$ ipython --no-banner

In [1]: import numpy as np

In [2]: np.set_printoptions(precision=2, suppress=True, linewidth=160)

In [3]: rnd = lambda a: np.round(a, 2) + 0

In [4]: arr = np.load("sample9.npy")

In [5]: arr
Out[5]: 
array([[ 1,  0,  0,  0,  0],
       [ 5,  1,  0,  0,  0],
       [-4,  0,  1,  0,  0],
       [-1,  3,  5,  1,  0],
       [ 1,  5,  5,  1,  1]])

In [6]: u = np.array([-1, 0, 1, 0, 0])

In [7]: Y = arr + np.outer(u, np.eye(5)[1])

In [8]: np.linalg.matrix_rank(Y - arr)
Out[8]: np.int64(1)

In [9]: data = np.loadtxt("x.csv", delimiter=",")

In [10]: data
Out[10]: 
array([[0., 0., 1., 1., 0., 0., 0., 0., 1., 0.],
       [0., 0., 0., 0., 0., 0., 0., 0., 1., 0.],
       [1., 0., 0., 0., 1., 0., 0., 1., 0., 0.],
       [1., 0., 0., 0., 0., 0., 1., 1., 0., 0.],
       [0., 0., 1., 0., 0., 0., 1., 0., 1., 0.],
       [0., 0., 0., 0., 0., 0., 0., 0., 0., 1.],
       [0., 0., 0., 1., 1., 0., 0., 0., 1., 0.],
       [0., 0., 1., 1., 0., 0., 0., 0., 0., 1.],
       [1., 1., 0., 0., 1., 0., 1., 0., 0., 1.],
       [0., 0., 0., 0., 0., 1., 0., 1., 1., 0.]])

In [11]: # null space of dimension 1

In [12]: evals, V = np.linalg.eigh(data)

In [13]: x0 = np.array([-1, -3, -3, -3, -5, -1, 0, 4, 3, -3])

In [14]: (np.sign(V[:, -1].round(6)) == np.sign(V[0, -1].round(6))).astype(int)
Out[14]: array([1, 1, 1, 1, 1, 1, 1, 1, 1, 1])

In [15]: rnd(np.linalg.eigvalsh(data[1:, 1:]))
Out[15]: array([-2.08, -1.84, -1.62, -0.57,  0.21,  0.62,  1.14,  1.38,  2.77])

In [16]: U, s, Vt = np.linalg.svd(data)

In [17]: V = Vt[:(s > 1e-8).sum()]

In [18]: rng = np.random.default_rng(100)

In [19]: x0 = data[8] + 4 * data[9] + rng.integers(2) * np.eye(10)[9]

In [20]: x0
Out[20]: array([1., 1., 0., 0., 1., 4., 1., 4., 4., 2.])

In [21]: rnd(np.linalg.norm(x0 - V.T @ V @ x0))
Out[21]: np.float64(0.0)

In [22]: rnd(V.T @ V)
Out[22]: 
array([[ 0.75,  0.25,  0.  ,  0.  ,  0.  , -0.25,  0.  ,  0.25,  0.  ,  0.  ],
       [ 0.25,  0.75,  0.  ,  0.  ,  0.  ,  0.25,  0.  , -0.25,  0.  ,  0.  ],
       [ 0.  ,  0.  ,  1.  ,  0.  ,  0.  ,  0.  ,  0.  ,  0.  ,  0.  ,  0.  ],
       [ 0.  ,  0.  ,  0.  ,  1.  ,  0.  ,  0.  ,  0.  ,  0.  ,  0.  ,  0.  ],
       [ 0.  ,  0.  ,  0.  ,  0.  ,  1.  ,  0.  ,  0.  ,  0.  ,  0.  ,  0.  ],
       [-0.25,  0.25,  0.  ,  0.  ,  0.  ,  0.75,  0.  ,  0.25,  0.  ,  0.  ],
       [ 0.  ,  0.  ,  0.  ,  0.  ,  0.  ,  0.  ,  1.  ,  0.  ,  0.  ,  0.  ],
       [ 0.25, -0.25,  0.  ,  0.  ,  0.  ,  0.25,  0.  ,  0.75,  0.  ,  0.  ],
       [ 0.  ,  0.  ,  0.  ,  0.  ,  0.  ,  0.  ,  0.  ,  0.  ,  1.  ,  0.  ],
       [ 0.  ,  0.  ,  0.  ,  0.  ,  0.  ,  0.  ,  0.  ,  0.  ,  0.  ,  1.  ]])

In [23]: np.allclose(V.T @ V @ x0, x0)
Out[23]: True

In [24]: rnd(np.diag(V.T @ V))
Out[24]: array([0.75, 0.75, 1.  , 1.  , 1.  , 0.75, 1.  , 0.75, 1.  , 1.  ])

In [25]: m1 = np.loadtxt("case1.csv", delimiter=",")

In [26]: m1
Out[26]: 
array([[ 18.21,  10.21,   5.18, -10.51,  34.08,  -9.12,   5.38],
       [ 19.21,   9.5 ,   4.32, -10.58,  36.43,  -9.34,   3.73],
       [ 21.34,  10.18,   6.34, -10.15,  33.47,  -8.37,   4.  ],
       [ 19.87,   8.23,   3.94,  -9.81,  34.87, -11.41,   4.68],
       [ 19.53,   8.83,   6.85, -10.04,  36.41, -10.28,   4.06],
       [ 20.89,   8.6 ,   4.8 ,  -9.93,  36.67,  -9.72,   3.63],
       [ 20.6 ,  10.32,   2.96, -10.13,  35.08, -10.64,   4.86],
       [ 18.36,   9.97,   5.68,  -9.3 ,  34.74,  -9.58,   5.55],
       [ 19.17,   9.24,   6.37, -11.44,  33.89, -10.4 ,   4.2 ],
       [ 20.57,   8.8 ,   5.35,  -9.5 ,  34.9 , -11.47,   7.07],
       [ 20.73,   9.47,   6.5 ,  -8.56,  35.63,  -9.4 ,   6.94],
       [ 21.22,  10.19,   3.52,  -9.69,  34.87, -11.16,   6.21],
       [ 19.88,   9.39,   5.53,  -9.51,  36.15, -10.18,   5.29]])

In [27]: q, V = np.linalg.qr(m1[:, :6])[0], np.linalg.qr(m1[:, 6:])[0]

In [28]: s = np.linalg.svd(q.T @ V, compute_uv=False)

In [29]: rnd(np.degrees(np.arccos(s.clip(0, 1))))
Out[29]: array([6.08])

In [30]: x0 = np.array([-3, 2, 0, -2, 0, -2, -2])

In [31]: rhs = m1 @ x0

In [32]: b, lr = np.zeros(7), 1 / np.linalg.norm(m1, 2) ** 2

In [33]: for i in range(150):
    ...:     b -= lr * m1.T @ (m1 @ b - rhs)
    ...:     if i % 50 == 0: print(i, round(np.linalg.norm(m1 @ b - rhs), 2))
    ...: 
0 16.42
50 15.95
100 15.5

In [34]: rnd(b)
Out[34]: array([-0.3 , -0.01, -0.06, -0.15, -0.13,  0.03, -0.23])

In [35]: rnd(np.linalg.cond(m1))
Out[35]: np.float64(178.36)

In [36]: idx = rng.permutation(7)

In [37]: Y = m1[:, idx] * rng.choice([-1, 1], 7)

In [38]: Y
Out[38]: 
array([[ -5.18,  10.21,  18.21,   5.38,  -9.12, -34.08, -10.51],
       [ -4.32,   9.5 ,  19.21,   3.73,  -9.34, -36.43, -10.58],
       [ -6.34,  10.18,  21.34,   4.  ,  -8.37, -33.47, -10.15],
       [ -3.94,   8.23,  19.87,   4.68, -11.41, -34.87,  -9.81],
       [ -6.85,   8.83,  19.53,   4.06, -10.28, -36.41, -10.04],
       [ -4.8 ,   8.6 ,  20.89,   3.63,  -9.72, -36.67,  -9.93],
       [ -2.96,  10.32,  20.6 ,   4.86, -10.64, -35.08, -10.13],
       [ -5.68,   9.97,  18.36,   5.55,  -9.58, -34.74,  -9.3 ],
       [ -6.37,   9.24,  19.17,   4.2 , -10.4 , -33.89, -11.44],
       [ -5.35,   8.8 ,  20.57,   7.07, -11.47, -34.9 ,  -9.5 ],
       [ -6.5 ,   9.47,  20.73,   6.94,  -9.4 , -35.63,  -8.56],
       [ -3.52,  10.19,  21.22,   6.21, -11.16, -34.87,  -9.69],
       [ -5.53,   9.39,  19.88,   5.29, -10.18, -36.15,  -9.51]])

In [39]: U, _, Vt = np.linalg.svd(m1.T @ Y)

In [40]: rnd(U @ Vt)
Out[40]: 
array([[ 0.,  0.,  1.,  0.,  0.,  0.,  0.],
       [ 0.,  1.,  0.,  0.,  0.,  0.,  0.],
       [-1.,  0.,  0.,  0.,  0.,  0.,  0.],
       [ 0.,  0.,  0.,  0.,  0.,  0.,  1.],
       [ 0.,  0.,  0.,  0.,  0., -1.,  0.],
       [ 0.,  0.,  0.,  0.,  1.,  0.,  0.],
       [ 0.,  0.,  0.,  1.,  0.,  0.,  0.]])

In [41]: def softmax(z):
    ...:     e = np.exp(z - z.max(axis=-1, keepdims=True))
    ...:     return e / e.sum(axis=-1, keepdims=True)
    ...: 

In [42]: rnd(softmax(m1).sum(axis=1))
Out[42]: array([1., 1., 1., 1., 1., 1., 1., 1., 1., 1., 1., 1., 1.])

In [43]: rnd(softmax(m1[6] + 2))
Out[43]: array([0., 0., 0., 0., 1., 0., 0.])

In [44]: rnd(softmax(m1[6]))
Out[44]: array([0., 0., 0., 0., 1., 0., 0.])

In [45]: scores = m1 @ m1.T / np.sqrt(7)

In [46]: rnd(softmax(scores)[6] @ m1)
Out[46]: array([20.89,  8.6 ,  4.8 , -9.93, 36.67, -9.72,  3.63])

In [47]: softmax(scores).round(6).argmax(axis=1)
Out[47]: array([5, 5, 5, 5, 5, 5, 5, 5, 5, 5, 5, 5, 5])
